$ python3 -q
>>> import numpy as np
>>> np.set_printoptions(precision=3, suppress=True, linewidth=100)
>>> rnd = lambda a: np.round(a, 3) + 0
>>> ang = np.deg2rad(120)
>>> J = np.eye(8)
>>> J[np.ix_([0, 2], [0, 2])] = [[np.cos(ang), -np.sin(ang)], [np.sin(ang), np.cos(ang)]]
>>> print(rnd(J))
[[-0.5    0.    -0.866  0.     0.     0.     0.     0.   ]
 [ 0.     1.     0.     0.     0.     0.     0.     0.   ]
 [ 0.866  0.    -0.5    0.     0.     0.     0.     0.   ]
 [ 0.     0.     0.     1.     0.     0.     0.     0.   ]
 [ 0.     0.     0.     0.     1.     0.     0.     0.   ]
 [ 0.     0.     0.     0.     0.     1.     0.     0.   ]
 [ 0.     0.     0.     0.     0.     0.     1.     0.   ]
 [ 0.     0.     0.     0.     0.     0.     0.     1.   ]]
>>> # columns are unit length and at right angles
>>> rnd(np.linalg.svd(J, compute_uv=False))
array([1., 1., 1., 1., 1., 1., 1., 1.])
>>> rnd(J @ J.T)
array([[1., 0., 0., 0., 0., 0., 0., 0.],
       [0., 1., 0., 0., 0., 0., 0., 0.],
       [0., 0., 1., 0., 0., 0., 0., 0.],
       [0., 0., 0., 1., 0., 0., 0., 0.],
       [0., 0., 0., 0., 1., 0., 0., 0.],
       [0., 0., 0., 0., 0., 1., 0., 0.],
       [0., 0., 0., 0., 0., 0., 1., 0.],
       [0., 0., 0., 0., 0., 0., 0., 1.]])
>>> rnd(np.linalg.norm(J, axis=0))
array([1., 1., 1., 1., 1., 1., 1., 1.])
>>> rnd(np.linalg.pinv(J))
array([[-0.5  ,  0.   ,  0.866,  0.   ,  0.   ,  0.   ,  0.   ,  0.   ],
       [ 0.   ,  1.   ,  0.   ,  0.   ,  0.   ,  0.   ,  0.   ,  0.   ],
       [-0.866,  0.   , -0.5  ,  0.   ,  0.   ,  0.   ,  0.   ,  0.   ],
       [ 0.   ,  0.   ,  0.   ,  1.   ,  0.   ,  0.   ,  0.   ,  0.   ],
       [ 0.   ,  0.   ,  0.   ,  0.   ,  1.   ,  0.   ,  0.   ,  0.   ],
       [ 0.   ,  0.   ,  0.   ,  0.   ,  0.   ,  1.   ,  0.   ,  0.   ],
       [ 0.   ,  0.   ,  0.   ,  0.   ,  0.   ,  0.   ,  1.   ,  0.   ],
       [ 0.   ,  0.   ,  0.   ,  0.   ,  0.   ,  0.   ,  0.   ,  1.   ]])
>>> A = np.load("a.npy")
>>> A
array([[ 6, -5,  5, -3, -3,  0, -8,  6],
       [-5, -4,  5, -2, -7,  3,  4, -4],
       [ 5,  5,  8,  7,  4, -1, -9,  1],
       [-3, -2,  7, -6, -1,  3,  8,  8],
       [-3, -7,  4, -1,  0, -1,  1,  4],
       [ 0,  3, -1,  3, -1, -4,  6,  4],
       [-8,  4, -9,  8,  1,  6, 10,  7],
       [ 6, -4,  1,  8,  4,  4,  7, -4]])
>>> ev, evecs = np.linalg.eigh(A)
>>> x = np.array([0, 2, 3, -1, 1, 0, -2, 1])
>>> x @ A @ x
np.int64(168)
>>> ev, evecs = np.linalg.eigh(A)
>>> print(rnd(evecs.T @ evecs))
[[1. 0. 0. 0. 0. 0. 0. 0.]
 [0. 1. 0. 0. 0. 0. 0. 0.]
 [0. 0. 1. 0. 0. 0. 0. 0.]
 [0. 0. 0. 1. 0. 0. 0. 0.]
 [0. 0. 0. 0. 1. 0. 0. 0.]
 [0. 0. 0. 0. 0. 1. 0. 0.]
 [0. 0. 0. 0. 0. 0. 1. 0.]
 [0. 0. 0. 0. 0. 0. 0. 1.]]
>>> rnd(np.linalg.eigvalsh(A + -1 * np.eye(8)))
array([-21.056, -15.132,  -9.148,  -7.107,   4.524,   8.126,  13.569,  24.225])
>>> print(np.unique(ev.round(6) + 0, return_counts=True)[1])
[1 1 1 1 1 1 1 1]
>>> ev.sum(), np.trace(A)
(np.float64(6.0), np.int64(6))
>>> print(rnd(np.linalg.eigvalsh(A @ A)))
[ 30.515  37.29   66.394  83.275 199.724 212.264 402.256 636.283]
>>> (ev > 1e-8).sum(), (ev < -1e-8).sum()
(np.int64(4), np.int64(4))
>>> rnd(np.abs(evecs[:, -1]))
array([0.421, 0.094, 0.409, 0.189, 0.005, 0.214, 0.738, 0.144])
>>> rnd(ev)
array([-20.056, -14.132,  -8.148,  -6.107,   5.524,   9.126,  14.569,  25.225])
>>> np.abs(evecs[:, -1]).round(6).argmax()
np.int64(6)
>>> rnd(evecs @ np.diag(ev) @ evecs.T)
array([[ 6., -5.,  5., -3., -3.,  0., -8.,  6.],
       [-5., -4.,  5., -2., -7.,  3.,  4., -4.],
       [ 5.,  5.,  8.,  7.,  4., -1., -9.,  1.],
       [-3., -2.,  7., -6., -1.,  3.,  8.,  8.],
       [-3., -7.,  4., -1.,  0., -1.,  1.,  4.],
       [ 0.,  3., -1.,  3., -1., -4.,  6.,  4.],
       [-8.,  4., -9.,  8.,  1.,  6., 10.,  7.],
       [ 6., -4.,  1.,  8.,  4.,  4.,  7., -4.]])
>>> mat = np.load("m.npy")
>>> mat
array([[-3, -2, -7, -2,  0],
       [ 1,  2, -3,  2,  4],
       [ 1,  2, -3,  2,  4],
       [ 7,  8,  3,  8, 10],
       [ 5,  6,  1,  6,  8],
       [-3, -2, -7, -2,  0],
       [-3, -2, -7, -2,  0],
       [ 7,  8,  3,  8, 10],
       [ 3,  4, -1,  4,  6],
       [-2, -1, -6, -1,  1]])
>>> D = np.linalg.norm(mat[:, None] - mat[None], axis=-1)
>>> rnd(np.linalg.norm(mat - mat.mean(axis=0), axis=1))
array([ 9.615,  0.671,  0.671, 12.746,  8.273,  9.615,  9.615, 12.746,  3.801,  7.379])
>>> np.flatnonzero(D[1] < D.mean() / 2)
array([1, 2, 8])
>>> np.unravel_index(D.round(6).argmax(), D.shape)
(np.int64(0), np.int64(3))
>>> (D + 1e9 * np.eye(10)).round(6).argmin(axis=1)
array([5, 2, 1, 7, 3, 0, 0, 3, 1, 0])
>>> D.mean(axis=1).argmax()
np.int64(3)
>>> other = np.array([[2, 3, 2, 2, 0],
...     [3, 1, 0, 2, 2],
...     [1, 0, 1, 3, 1],
...     [0, 2, 3, 1, 0],
...     [0, 2, 0, 0, 3]])
>>> feats = np.triu(other, 1)
>>> feats
array([[0, 3, 2, 2, 0],
       [0, 0, 0, 2, 2],
       [0, 0, 0, 3, 1],
       [0, 0, 0, 0, 0],
       [0, 0, 0, 0, 0]])
>>> Uu, sv, vt = np.linalg.svd(feats)
>>> evecs = vt[:(sv > 1e-8).sum()]
>>> rng = np.random.default_rng(85)
>>> x = feats[1] + 3 * feats[2] + rng.integers(2) * np.eye(5)[0]
>>> x
array([ 1.,  0.,  0., 11.,  5.])
>>> rnd(np.linalg.norm(x - evecs.T @ evecs @ x))
np.float64(1.0)
>>> print(rnd(np.sort(np.linalg.eigvals(feats))))
[0. 0. 0. 0. 0.]
>>> feats @ feats
array([[ 0,  0,  0, 12,  8],
       [ 0,  0,  0,  0,  0],
       [ 0,  0,  0,  0,  0],
       [ 0,  0,  0,  0,  0],
       [ 0,  0,  0,  0,  0]])
>>> X = np.load("arr.npy")
>>> X
array([[ 4.137,  1.251,  2.127,  1.27 ,  0.426],
       [-3.206, -2.768,  2.046, -0.707, -1.54 ],
       [ 1.666,  0.111,  3.025,  2.626, -2.483],
       [-0.455, -1.814,  4.026,  2.274, -0.356],
       [-1.175,  2.804,  2.174,  1.505,  2.961],
       [ 1.41 ,  3.951,  1.886, -0.89 ,  1.746],
       [ 3.904,  2.61 ,  0.464, -0.921,  1.372],
       [-0.86 , -2.122,  0.354,  1.632,  4.12 ],
       [ 2.884,  1.468,  0.457, -2.429, -2.901],
       [ 3.626, -0.987, -3.01 ,  1.187,  0.642],
       [ 4.28 , -0.744,  0.306, -2.365, -0.663],
       [ 1.119, -1.656,  3.261,  3.027, -1.1  ],
       [ 1.35 , -2.042,  1.706,  1.499,  3.722],
       [-0.623, -3.665,  0.332, -1.115, -3.135],
       [-0.703,  1.186, -1.378,  1.497, -4.355],
       [ 1.557, -3.699, -1.265, -1.988, -1.828],
       [-2.131,  2.607, -0.645, -1.617, -3.261],
       [-0.458,  4.58 ,  0.823,  1.767,  0.089],
       [-2.166, -2.822, -1.475, -2.936, -1.243],
       [ 3.316,  2.757, -0.975,  0.792,  2.197],
       [ 3.827,  1.498, -0.029, -1.465,  2.442],
       [ 2.085, -2.676,  2.579,  2.588,  0.37 ],
       [ 0.585,  2.926,  2.343,  0.721, -3.176],
       [ 3.863,  0.703,  2.41 , -0.876, -1.735],
       [-2.536, -3.52 ,  0.989,  1.942,  1.195],
       [ 1.128, -0.973,  2.132,  2.621,  3.372],
       [ 1.447, -3.161,  1.485, -1.819, -2.72 ],
       [-2.274, -0.36 ,  3.845, -0.428, -2.175],
       [-3.47 , -1.694,  2.65 ,  0.204, -1.74 ],
       [-0.387, -3.105,  0.265, -1.42 ,  3.623],
       [-3.78 , -1.338, -0.701, -0.287, -2.89 ],
       [ 1.592, -3.802,  2.64 ,  0.69 , -0.754],
       [-2.618,  0.715, -1.47 ,  1.841, -3.477],
       [ 1.929, -3.157,  1.095,  2.064,  2.419]])
>>> cen = X - X.mean(axis=0)
>>> evecs = np.linalg.svd(cen)[2][:4]
>>> other = cen - cen @ evecs.T @ evecs
>>> rnd((cen @ evecs.T).std(axis=0))
array([2.795, 2.49 , 2.078, 1.778])
>>> rnd(np.diag(evecs.T @ evecs))
array([0.978, 0.992, 0.624, 0.452, 0.955])
>>> proj = np.triu(np.array([[0, 1, 0, 1, 1],
...     [-2, 0, 1, 0, -2],
...     [2, -1, -1, 0, 0],
...     [1, 2, -1, -1, 2],
...     [-2, -1, 2, -2, 1]]), 1) + np.eye(5)
>>> other = proj @ feats @ np.linalg.inv(proj)
>>> np.trace(other), np.trace(feats)
(np.float64(0.0), np.int64(0))
>>> print(np.poly(other))
[1. 0. 0. 0. 0. 0.]
>>> print(np.linalg.matrix_rank(other))
3
>>> print(other)
[[ 0.  3. -1.  4.  0.]
 [ 0.  0.  0.  5. -7.]
 [ 0.  0.  0.  3. -5.]
 [ 0.  0.  0.  0.  0.]
 [ 0.  0.  0.  0.  0.]]
>>> rnd(np.linalg.norm(other[3] - other[0]))
np.float64(5.099)
>>> rnd(np.linalg.norm(other, 1)), rnd(np.linalg.norm(other, np.inf))
(np.float64(12.0), np.float64(12.0))
>>> rnd(np.linalg.norm(other) ** 2 / np.linalg.norm(other, 2) ** 2)
np.float64(1.175)
>>> rnd(np.linalg.norm(other, axis=1))
array([5.099, 8.602, 5.831, 0.   , 0.   ])
>>> rnd(np.linalg.norm(other[3], 1)), rnd(np.linalg.norm(other[3], np.inf))
(np.float64(0.0), np.float64(0.0))
>>> proj = X @ np.linalg.solve(X.T @ X, X.T)
>>> np.linalg.matrix_rank(np.eye(34) - proj)
np.int64(29)
>>> print(rnd(proj @ X[:, 1]))
[ 1.251 -2.768  0.111 -1.814  2.804  3.951  2.61  -2.122  1.468 -0.987 -0.744 -1.656 -2.042 -3.665
  1.186 -3.699  2.607  4.58  -2.822  2.757  1.498 -2.676  2.926  0.703 -3.52  -0.973 -3.161 -0.36
 -1.694 -3.105 -1.338 -3.802  0.715 -3.157]
>>> r0 = np.array([-3, -3, -3, 3, 3, 3, 3, -2, -1])
>>> E = r0[np.abs(np.subtract.outer(np.arange(9), np.arange(9)))]
>>> E
array([[-3, -3, -3,  3,  3,  3,  3, -2, -1],
       [-3, -3, -3, -3,  3,  3,  3,  3, -2],
       [-3, -3, -3, -3, -3,  3,  3,  3,  3],
       [ 3, -3, -3, -3, -3, -3,  3,  3,  3],
       [ 3,  3, -3, -3, -3, -3, -3,  3,  3],
       [ 3,  3,  3, -3, -3, -3, -3, -3,  3],
       [ 3,  3,  3,  3, -3, -3, -3, -3, -3],
       [-2,  3,  3,  3,  3, -3, -3, -3, -3],
       [-1, -2,  3,  3,  3,  3, -3, -3, -3]])
>>> other = np.linalg.inv(E)
>>> rnd(np.linalg.det(E) * other)
array([[     0.,      0., 486000.,      0.,      0.,      0.,      0., 486000.,      0.],
       [     0.,      0., 194400., 486000.,      0.,      0.,      0., 194400., 486000.],
       [486000., 194400.,      0.,      0., 405000.,  81000., 194400.,      0.,      0.],
       [     0., 486000.,      0.,      0.,      0., 405000.,  81000.,      0.,      0.],
       [     0.,      0., 405000.,      0.,      0.,      0., 405000.,      0.,      0.],
       [     0.,      0.,  81000., 405000.,      0.,      0.,      0., 486000.,      0.],
       [     0.,      0., 194400.,  81000., 405000.,      0.,      0., 194400., 486000.],
       [486000., 194400.,      0.,      0.,      0., 486000., 194400.,      0.,      0.],
       [     0., 486000.,      0.,      0.,      0.,      0., 486000.,      0.,      0.]])
>>> rnd(np.linalg.cond(E))
np.float64(8.411)
